$ python3 -q
>>> import numpy as np
>>> np.set_printoptions(suppress=True, linewidth=100)
>>> out = np.array([[1, -3, 2, -1, 1, 0, -1, 1, 1, 1],
...     [-2, 2, -3, 2, -1, 2, 1, -3, 0, -3],
...     [-1, 0, 1, -2, -3, 3, 2, 2, -3, -2],
...     [1, -1, 1, 1, -3, 3, 2, 1, -3, 0],
...     [3, -1, -1, -2, -2, -3, 2, 2, 3, 0],
...     [0, -1, 2, -2, -3, 2, 2, -3, 2, -2],
...     [2, 2, -3, -2, -3, 2, 1, -2, 2, 3],
...     [-2, 2, 3, 1, 3, -3, -3, -3, -1, -3],
...     [-2, -3, 0, -2, -3, 3, 1, 0, 3, -2],
...     [1, -2, 2, 0, -2, -1, 2, 1, 2, 3]])
>>> K = out + out.T
>>> K
array([[ 2, -5,  1,  0,  4,  0,  1, -1, -1,  2],
       [-5,  4, -3,  1, -2,  1,  3, -1, -3, -5],
       [ 1, -3,  2, -1, -4,  5, -1,  5, -3,  0],
       [ 0,  1, -1,  2, -5,  1,  0,  2, -5,  0],
       [ 4, -2, -4, -5, -4, -6, -1,  5,  0, -2],
       [ 0,  1,  5,  1, -6,  4,  4, -6,  5, -3],
       [ 1,  3, -1,  0, -1,  4,  2, -5,  3,  5],
       [-1, -1,  5,  2,  5, -6, -5, -6, -1, -2],
       [-1, -3, -3, -5,  0,  5,  3, -1,  6,  0],
       [ 2, -5,  0,  0, -2, -3,  5, -2,  0,  6]])
>>> round(float(np.linalg.eigvalsh(K).min()), 2)
-15.95
>>> out = np.array([[-1, 2, 1, -1, 3, -1, 2],
...     [-3, -2, 3, -3, -3, -2, -1],
...     [-2, 0, -3, 0, -2, 3, -2],
...     [-2, -3, 1, 0, 1, -2, -2]])
>>> F = np.block([[np.zeros((4, 4)), out], [out.T, np.zeros((7, 7))]])
>>> F
array([[ 0.,  0.,  0.,  0., -1.,  2.,  1., -1.,  3., -1.,  2.],
       [ 0.,  0.,  0.,  0., -3., -2.,  3., -3., -3., -2., -1.],
       [ 0.,  0.,  0.,  0., -2.,  0., -3.,  0., -2.,  3., -2.],
       [ 0.,  0.,  0.,  0., -2., -3.,  1.,  0.,  1., -2., -2.],
       [-1., -3., -2., -2.,  0.,  0.,  0.,  0.,  0.,  0.,  0.],
       [ 2., -2.,  0., -3.,  0.,  0.,  0.,  0.,  0.,  0.,  0.],
       [ 1.,  3., -3.,  1.,  0.,  0.,  0.,  0.,  0.,  0.,  0.],
       [-1., -3.,  0.,  0.,  0.,  0.,  0.,  0.,  0.,  0.,  0.],
       [ 3., -3., -2.,  1.,  0.,  0.,  0.,  0.,  0.,  0.,  0.],
       [-1., -2.,  3., -2.,  0.,  0.,  0.,  0.,  0.,  0.,  0.],
       [ 2., -1., -2., -2.,  0.,  0.,  0.,  0.,  0.,  0.,  0.]])
>>> round(float(np.linalg.det(F)), 2)
0.0
>>> np.round(np.linalg.matrix_power(F, 2), 2)
array([[ 21.,  -4., -14.,  -2.,   0.,   0.,   0.,   0.,   0.,   0.,   0.],
       [ -4.,  45.,  -1.,  18.,   0.,   0.,   0.,   0.,   0.,   0.,   0.],
       [-14.,  -1.,  30.,  -3.,   0.,   0.,   0.,   0.,   0.,   0.,   0.],
       [ -2.,  18.,  -3.,  23.,   0.,   0.,   0.,   0.,   0.,   0.,   0.],
       [  0.,   0.,   0.,   0.,  18.,  10.,  -6.,  10.,   8.,   5.,   9.],
       [  0.,   0.,   0.,   0.,  10.,  17.,  -7.,   4.,   9.,   8.,  12.],
       [  0.,   0.,   0.,   0.,  -6.,  -7.,  20., -10.,   1., -18.,   3.],
       [  0.,   0.,   0.,   0.,  10.,   4., -10.,  10.,   6.,   7.,   1.],
       [  0.,   0.,   0.,   0.,   8.,   9.,   1.,   6.,  23.,  -5.,  11.],
       [  0.,   0.,   0.,   0.,   5.,   8., -18.,   7.,  -5.,  18.,  -2.],
       [  0.,   0.,   0.,   0.,   9.,  12.,   3.,   1.,  11.,  -2.,  13.]])
>>> np.allclose(F @ F.T, F.T @ F)
True
>>> np.linalg.determinant(F)
Traceback (most recent call last):
  File "<python-input-12>", line 1, in <module>
    np.linalg.determinant(F)
    ^^^^^^^^^^^^^^^^^^^^^
AttributeError: module 'numpy.linalg' has no attribute 'determinant'
